In [1]: import numpy as np

In [2]: from numpy import linalg as LA

In [3]: np.set_printoptions(precision=3, suppress=True, linewidth=140)

In [4]: M2 = np.array([[-4, 1, 3, -5, 0, 4, -2, -4, -3, -4, 4]])

In [5]: M = np.block([[np.zeros((1, 1)), M2], [M2.T, np.zeros((11, 11))]])

In [6]: M
Out[6]: 
array([[ 0., -4.,  1.,  3., -5.,  0.,  4., -2., -4., -3., -4.,  4.],
       [-4.,  0.,  0.,  0.,  0.,  0.,  0.,  0.,  0.,  0.,  0.,  0.],
       [ 1.,  0.,  0.,  0.,  0.,  0.,  0.,  0.,  0.,  0.,  0.,  0.],
       [ 3.,  0.,  0.,  0.,  0.,  0.,  0.,  0.,  0.,  0.,  0.,  0.],
       [-5.,  0.,  0.,  0.,  0.,  0.,  0.,  0.,  0.,  0.,  0.,  0.],
       [ 0.,  0.,  0.,  0.,  0.,  0.,  0.,  0.,  0.,  0.,  0.,  0.],
       [ 4.,  0.,  0.,  0.,  0.,  0.,  0.,  0.,  0.,  0.,  0.,  0.],
       [-2.,  0.,  0.,  0.,  0.,  0.,  0.,  0.,  0.,  0.,  0.,  0.],
       [-4.,  0.,  0.,  0.,  0.,  0.,  0.,  0.,  0.,  0.,  0.,  0.],
       [-3.,  0.,  0.,  0.,  0.,  0.,  0.,  0.,  0.,  0.,  0.,  0.],
       [-4.,  0.,  0.,  0.,  0.,  0.,  0.,  0.,  0.,  0.,  0.,  0.],
       [ 4.,  0.,  0.,  0.,  0.,  0.,  0.,  0.,  0.,  0.,  0.,  0.]])

In [7]: # symmetric, so the eigenvalues are real

In [8]: w, V = LA.eigh(M)

In [9]: np.round(V @ np.diag(w) @ V.T, 3) + 0
Out[9]: 
array([[ 0., -4.,  1.,  3., -5.,  0.,  4., -2., -4., -3., -4.,  4.],
       [-4.,  0.,  0.,  0.,  0.,  0.,  0.,  0.,  0.,  0.,  0.,  0.],
       [ 1.,  0.,  0.,  0.,  0.,  0.,  0.,  0.,  0.,  0.,  0.,  0.],
       [ 3.,  0.,  0.,  0.,  0.,  0.,  0.,  0.,  0.,  0.,  0.,  0.],
       [-5.,  0.,  0.,  0.,  0.,  0.,  0.,  0.,  0.,  0.,  0.,  0.],
       [ 0.,  0.,  0.,  0.,  0.,  0.,  0.,  0.,  0.,  0.,  0.,  0.],
       [ 4.,  0.,  0.,  0.,  0.,  0.,  0.,  0.,  0.,  0.,  0.,  0.],
       [-2.,  0.,  0.,  0.,  0.,  0.,  0.,  0.,  0.,  0.,  0.,  0.],
       [-4.,  0.,  0.,  0.,  0.,  0.,  0.,  0.,  0.,  0.,  0.,  0.],
       [-3.,  0.,  0.,  0.,  0.,  0.,  0.,  0.,  0.,  0.,  0.,  0.],
       [-4.,  0.,  0.,  0.,  0.,  0.,  0.,  0.,  0.,  0.,  0.,  0.],
       [ 4.,  0.,  0.,  0.,  0.,  0.,  0.,  0.,  0.,  0.,  0.,  0.]])

In [10]: w
Out[10]: array([-11.314,   0.   ,   0.   ,   0.   ,   0.   ,   0.   ,   0.   ,   0.   ,   0.   ,   0.   ,   0.   ,  11.314])

In [11]: np.abs(V[:, -1])
Out[11]: array([0.707, 0.25 , 0.062, 0.187, 0.312, 0.   , 0.25 , 0.125, 0.25 , 0.187, 0.25 , 0.25 ])

In [12]: r = LA.matrix_rank(M)

In [13]: r
Out[13]: np.int64(2)

In [14]: ns = LA.svd(M)[2][r:].T

In [15]: [int(LA.matrix_rank(M[:, :j + 1])) for j in range(12)]
Out[15]: [1, 2, 2, 2, 2, 2, 2, 2, 2, 2, 2, 2]

In [16]: [int(LA.matrix_rank(np.delete(M, i, axis=0))) for i in range(12)]
Out[16]: [1, 2, 2, 2, 2, 2, 2, 2, 2, 2, 2, 2]

In [17]: ns.shape
Out[17]: (12, 10)

In [18]: LA.matrix_rank(M.T @ M), LA.matrix_rank(M @ M.T)
Out[18]: (np.int64(2), np.int64(2))

In [19]: rng = np.random.default_rng(66)

In [20]: arr = np.eye(12, dtype=int)[rng.permutation(12)] * np.array([0, 1, -3, 2, 0, 0, 1, -3, 1, 0, 3, 1])

In [21]: arr
Out[21]: 
array([[ 0,  1,  0,  0,  0,  0,  0,  0,  0,  0,  0,  0],
       [ 0,  0,  0,  0,  0,  0,  0,  0,  0,  0,  0,  0],
       [ 0,  0,  0,  0,  0,  0,  0,  0,  0,  0,  0,  0],
       [ 0,  0,  0,  0,  0,  0,  0, -3,  0,  0,  0,  0],
       [ 0,  0,  0,  0,  0,  0,  0,  0,  0,  0,  0,  0],
       [ 0,  0,  0,  0,  0,  0,  0,  0,  1,  0,  0,  0],
       [ 0,  0,  0,  0,  0,  0,  0,  0,  0,  0,  0,  0],
       [ 0,  0,  0,  0,  0,  0,  0,  0,  0,  0,  0,  1],
       [ 0,  0,  0,  0,  0,  0,  1,  0,  0,  0,  0,  0],
       [ 0,  0, -3,  0,  0,  0,  0,  0,  0,  0,  0,  0],
       [ 0,  0,  0,  2,  0,  0,  0,  0,  0,  0,  0,  0],
       [ 0,  0,  0,  0,  0,  0,  0,  0,  0,  0,  3,  0]])

In [22]: t3 = np.stack([arr, -2 * arr, arr[::-1]])

In [23]: LA.det(t3)
Out[23]: array([0., 0., 0.])

In [24]: t3.sum(axis=0)
Out[24]: 
array([[ 0, -1,  0,  0,  0,  0,  0,  0,  0,  0,  3,  0],
       [ 0,  0,  0,  2,  0,  0,  0,  0,  0,  0,  0,  0],
       [ 0,  0, -3,  0,  0,  0,  0,  0,  0,  0,  0,  0],
       [ 0,  0,  0,  0,  0,  0,  1,  3,  0,  0,  0,  0],
       [ 0,  0,  0,  0,  0,  0,  0,  0,  0,  0,  0,  1],
       [ 0,  0,  0,  0,  0,  0,  0,  0, -1,  0,  0,  0],
       [ 0,  0,  0,  0,  0,  0,  0,  0,  1,  0,  0,  0],
       [ 0,  0,  0,  0,  0,  0,  0,  0,  0,  0,  0, -1],
       [ 0,  0,  0,  0,  0,  0, -1, -3,  0,  0,  0,  0],
       [ 0,  0,  3,  0,  0,  0,  0,  0,  0,  0,  0,  0],
       [ 0,  0,  0, -2,  0,  0,  0,  0,  0,  0,  0,  0],
       [ 0,  1,  0,  0,  0,  0,  0,  0,  0,  0, -3,  0]])

In [25]: t3.shape
Out[25]: (3, 12, 12)

In [26]: (t3 @ arr.T).shape
Out[26]: (3, 12, 12)

In [27]: LA.matrix_rank(t3.reshape(3, -1))
Out[27]: np.int64(2)
